$ ipython --no-banner

In [1]: import numpy as np

In [2]: np.set_printoptions(precision=1, suppress=True, linewidth=100, legacy="1.25")

In [3]: F = np.array([[1, 0, 2, 1], [0, 1, 0, 2], [2, 0, 1, 0], [1, 2, 0, 1]])

In [4]: vals, evecs = np.linalg.eigh(F)

In [5]: print(np.round(evecs.T @ evecs, 1) + 0)
[[1. 0. 0. 0.]
 [0. 1. 0. 0.]
 [0. 0. 1. 0.]
 [0. 0. 0. 1.]]

In [6]: vals.sum(), np.trace(F)
Out[6]: (4.0, 4)

In [7]: np.unique(vals.round(6) + 0, return_counts=True)[1]
Out[7]: array([1, 1, 1, 1])

In [8]: print(np.round(evecs.T @ F @ evecs, 1) + 0)
[[-1.6  0.   0.   0. ]
 [ 0.  -0.6  0.   0. ]
 [ 0.   0.   2.6  0. ]
 [ 0.   0.   0.   3.6]]

In [9]: print(np.abs(evecs[:, -1]).round(6).argmax())
0

In [10]: np.abs(evecs[:, -1])
Out[10]: array([0.6, 0.4, 0.4, 0.6])

In [11]: vals
Out[11]: array([-1.6, -0.6,  2.6,  3.6])

In [12]: q = F.astype(float).copy()

In [13]: for j in range(4):
    ...:     q[:, j] -= q[:, :j] @ (q[:, :j].T @ q[:, j])
    ...:     q[:, j] /= np.linalg.norm(q[:, j])
    ...: 

In [14]: np.round(q.T @ F, 1) + 0
Out[14]: 
array([[ 2.4,  0.8,  1.6,  0.8],
       [ 0. ,  2.1, -0.6,  1.6],
       [ 0. ,  0. ,  1.4,  1.2],
       [ 0. ,  0. ,  0. ,  1.1]])

In [15]: rng = np.random.default_rng(98416)

In [16]: lab = rng.permutation(4)

In [17]: print(lab)
[0 1 2 3]

In [18]: A2 = F[lab][:, lab]

In [19]: np.allclose(A2, F)
Out[19]: True

In [20]: round(float(np.linalg.det(A2)), 1), round(float(np.linalg.det(F[lab])), 1)
Out[20]: (8.0, 8.0)

In [21]: vec = np.array([-2, 2, 1, 0])

In [22]: F @ vec
Out[22]: array([ 0,  2, -3,  2])

In [23]: print((F @ vec).argmax())
1

In [24]: F @ (2 * vec)
Out[24]: array([ 0,  4, -6,  4])

In [25]: print(np.einsum("ij,j->i", F, vec))
[ 0  2 -3  2]

In [26]: F @ np.eye(4)[2]
Out[26]: array([2., 0., 1., 0.])

In [27]: F * vec
Out[27]: 
array([[-2,  0,  2,  0],
       [ 0,  2,  0,  0],
       [-4,  0,  1,  0],
       [-2,  4,  0,  0]])

In [28]: data = np.load("sample4.npy")

In [29]: data
Out[29]: 
array([[ 12,   9,  -7,  -4,   1,   1,   7,   7,  -3,   1,  -7],
       [  6,   3,   1,   4,   7,  -5,  -1,  -1,  -3, -19,  19],
       [-11, -10,   9,   8,   4,  -6,  -9,  -9,   1, -17,  26],
       [ 25,  20, -13,  -8,   2,   4,  13,  13,  -5,   5, -20],
       [ 12,   9,  -7,  -4,   1,   1,   7,   7,  -3,   1,  -7],
       [  7,   8,  11,  10,  12,  -1, -11, -11,   1, -22,  13],
       [  5,   7,   6,   4,   5,   3,  -6,  -6,   2,  -4,  -5],
       [  0,   0,   0,   0,   0,   0,   0,   0,   0,   0,   0]])

In [30]: # looks like rank 3

In [31]: data[0] @ data[5]
Out[31]: -220

In [32]: np.linalg.norm(data, axis=1).argmax()
Out[32]: 3

In [33]: Uu, sig, Vh = np.linalg.svd(data)

In [34]: sig.round(1) + 0
Out[34]: array([69.2, 42.3, 21.3,  0. ,  0. ,  0. ,  0. ,  0. ])

In [35]: np.argmax(sig[:-1] / (sig[1:] + 1e-6)) + 1
Out[35]: 3

In [36]: A2 = Uu[:, :3] @ np.diag(sig[:3]) @ Vh[:3]

In [37]: round(float(np.linalg.norm(data - A2) / np.linalg.norm(data)), 1)
Out[37]: 0.0

In [38]: np.linalg.cond(data) > 100
Out[38]: True

In [39]: [round(float(x), 1) for x in np.linalg.svd(data, compute_uv=False)[:3]]
Out[39]: [69.2, 42.3, 21.3]

In [40]: np.argsort(-np.linalg.norm(data, axis=0).round(6), kind="stable")[:3]
Out[40]: array([10,  9,  0])

In [41]: np.linalg.matrix_rank(data, rtol=0.1)
Out[41]: 3

In [42]: Uu, sig, Vh = np.linalg.svd(data)

In [43]: evecs = Vh[:(sig > 1e-8).sum()]

In [44]: vec = data[0] + 4 * data[2] + rng.integers(2) * np.eye(11)[5]

In [45]: vec
Out[45]: array([-32., -31.,  29.,  28.,  17., -22., -29., -29.,   1., -67.,  97.])

In [46]: np.linalg.matrix_rank(np.vstack([data, vec]))
Out[46]: 4

In [47]: np.allclose(evecs.T @ evecs @ vec, vec)
Out[47]: False

In [48]: np.diag(evecs.T @ evecs)
Out[48]: array([0.5, 0.4, 0.3, 0.1, 0.1, 0.1, 0.3, 0.3, 0.1, 0.4, 0.6])

In [49]: np.round(evecs.T @ evecs, 1) + 0
Out[49]: 
array([[ 0.5,  0.4, -0.1,  0. ,  0.2,  0. ,  0.1,  0.1, -0.1, -0.2, -0.1],
       [ 0.4,  0.4,  0. ,  0. ,  0.2,  0.1,  0. ,  0. ,  0. , -0.1, -0.2],
       [-0.1,  0. ,  0.3,  0.1,  0.1,  0.1, -0.3, -0.3,  0.1, -0.1,  0. ],
       [ 0. ,  0. ,  0.1,  0.1,  0.1,  0. , -0.1, -0.1,  0. , -0.1,  0. ],
       [ 0.2,  0.2,  0.1,  0.1,  0.1,  0. , -0.1, -0.1,  0. , -0.2,  0. ],
       [ 0. ,  0.1,  0.1,  0. ,  0. ,  0.1, -0.1, -0.1,  0. ,  0.1, -0.2],
       [ 0.1,  0. , -0.3, -0.1, -0.1, -0.1,  0.3,  0.3, -0.1,  0.1,  0. ],
       [ 0.1,  0. , -0.3, -0.1, -0.1, -0.1,  0.3,  0.3, -0.1,  0.1,  0. ],
       [-0.1,  0. ,  0.1,  0. ,  0. ,  0. , -0.1, -0.1,  0.1,  0.1, -0.1],
       [-0.2, -0.1, -0.1, -0.1, -0.2,  0.1,  0.1,  0.1,  0.1,  0.4, -0.4],
       [-0.1, -0.2,  0. ,  0. ,  0. , -0.2,  0. ,  0. , -0.1, -0.4,  0.6]])
